$ ipython --no-banner

In [1]: import numpy as np

In [2]: np.set_printoptions(precision=3, suppress=True, linewidth=140)

In [3]: tidy = lambda a: np.round(a, 3) + 0

In [4]: A = np.array([[0, -9, 0, 0], [-4, 0, 4, 1], [0, 0, 4, 0]])

In [5]: r0 = np.array([5, 0, 4])

In [6]: np.correlate(A[0], A[2], "full")
Out[6]: array([  0,   0, -36,   0,   0,   0,   0])

In [7]: np.convolve(A[0], r0)
Out[7]: array([  0, -45,   0, -36,   0,   0])

In [8]: np.cross(A[0, :3], A[2, :3])
Out[8]: array([-36,   0,   0])

In [9]: U, sig, Vt = np.linalg.svd(A, full_matrices=False)

In [10]: tidy(U.T @ U)
Out[10]: 
array([[1., 0., 0.],
       [0., 1., 0.],
       [0., 0., 1.]])

In [11]: tidy(sig)
Out[11]: array([9.   , 6.528, 2.526])

In [12]: tidy(Vt @ Vt.T)
Out[12]: 
array([[1., 0., 0.],
       [0., 1., 0.],
       [0., 0., 1.]])

In [13]: tidy(np.sqrt((sig ** 2).sum())), tidy(np.linalg.norm(A))
Out[13]: (np.float64(11.402), np.float64(11.402))

In [14]: tidy(U.T @ A @ Vt.T)
Out[14]: 
array([[9.   , 0.   , 0.   ],
       [0.   , 6.528, 0.   ],
       [0.   , 0.   , 2.526]])

In [15]: np.abs(U[:, 0]).round(6).argmax()
Out[15]: np.int64(0)

In [16]: np.allclose(U * sig @ Vt, A)
Out[16]: True

In [17]: r0, r1 = A[1], A[0]

In [18]: r0 @ r0
Out[18]: np.int64(33)

In [19]: r0 @ r1
Out[19]: np.int64(0)

In [20]: pr = (r0 @ r1) / (r0 @ r0) * r0

In [21]: pr
Out[21]: array([-0.,  0.,  0.,  0.])

In [22]: np.linalg.matrix_rank(np.outer(r0, r1))
Out[22]: np.int64(1)

In [23]: feats = np.loadtxt("run2.csv", delimiter=",")

In [24]: feats
Out[24]: 
array([[0., 1., 1.],
       [1., 0., 1.],
       [1., 1., 0.]])

In [25]: # equal to its transpose

In [26]: tidy(np.sort(np.abs(np.linalg.eigvals(feats))))
Out[26]: array([1., 1., 2.])

In [27]: np.allclose(feats @ feats.T, feats.T @ feats)
Out[27]: True

In [28]: feats @ feats
Out[28]: 
array([[2., 1., 1.],
       [1., 2., 1.],
       [1., 1., 2.]])

In [29]: np.trace(feats)
Out[29]: np.float64(0.0)

In [30]: tidy(np.abs(np.linalg.eigvals(feats)).max())
Out[30]: np.float64(2.0)

In [31]: ev, evecs = np.linalg.eigh(feats)

In [32]: tidy(np.linalg.svd(feats, compute_uv=False))
Out[32]: array([2., 1., 1.])

In [33]: ev.sum(), np.trace(feats)
Out[33]: (np.float64(0.0), np.float64(0.0))

In [34]: tidy(np.linalg.eigvalsh(feats @ feats))
Out[34]: array([1., 1., 4.])

In [35]: np.abs(evecs[:, -1]).round(6).argmax()
Out[35]: np.int64(0)

In [36]: tidy(ev)
Out[36]: array([-1., -1.,  2.])

In [37]: tidy(evecs.T @ feats @ evecs)
Out[37]: 
array([[-1.,  0.,  0.],
       [ 0., -1.,  0.],
       [ 0.,  0.,  2.]])

In [38]: tidy(evecs @ np.diag(ev) @ evecs.T)
Out[38]: 
array([[0., 1., 1.],
       [1., 0., 1.],
       [1., 1., 0.]])

In [39]: (ev > 1e-8).sum(), (ev < -1e-8).sum()
Out[39]: (np.int64(1), np.int64(2))

In [40]: rng = np.random.default_rng(6422)

In [41]: out = feats + rng.integers(-2, 3, (3, 1)) @ rng.integers(-2, 3, (1, 3))

In [42]: out
Out[42]: 
array([[ 1.,  3.,  1.],
       [ 3.,  4.,  1.],
       [ 0., -1.,  0.]])

In [43]: out - feats
Out[43]: 
array([[ 1.,  2.,  0.],
       [ 2.,  4.,  0.],
       [-1., -2.,  0.]])

In [44]: np.abs(out - feats).sum(axis=1)
Out[44]: array([3., 6., 3.])

In [45]: np.linalg.matrix_rank(out - feats, tol=1e-8)
Out[45]: np.int64(1)

In [46]: tidy(np.linalg.svd(out - feats, compute_uv=False))
Out[46]: array([5.477, 0.   , 0.   ])

In [47]: out = np.linalg.inv(feats)

In [48]: tidy(np.linalg.inv(out))
Out[48]: 
array([[0., 1., 1.],
       [1., 0., 1.],
       [1., 1., 0.]])

In [49]: out
Out[49]: 
array([[-0.5,  0.5,  0.5],
       [ 0.5, -0.5,  0.5],
       [ 0.5,  0.5, -0.5]])

In [50]: tidy(np.linalg.det(feats) * np.linalg.det(out))
Out[50]: np.float64(1.0)

In [51]: tidy(np.linalg.cond(feats))
Out[51]: np.float64(2.0)

In [52]: J = np.loadtxt("out11.csv", delimiter=",")

In [53]: J
Out[53]: 
array([[-3., -1., -1., -5.],
       [-1., -3., -1., -1.],
       [-1., -1., -3., -1.],
       [-5., -1., -1., -3.]])

In [54]: # equal to its transpose

In [55]: vec = np.array([2, 2, 0, 1])

In [56]: h1 = np.maximum(J @ vec, 0)

In [57]: tidy(np.tanh(J @ vec))
Out[57]: array([-1., -1., -1., -1.])

In [58]: np.maximum(J @ vec, 0) - np.maximum(-J @ vec, 0)
Out[58]: array([-13.,  -9.,  -5., -15.])
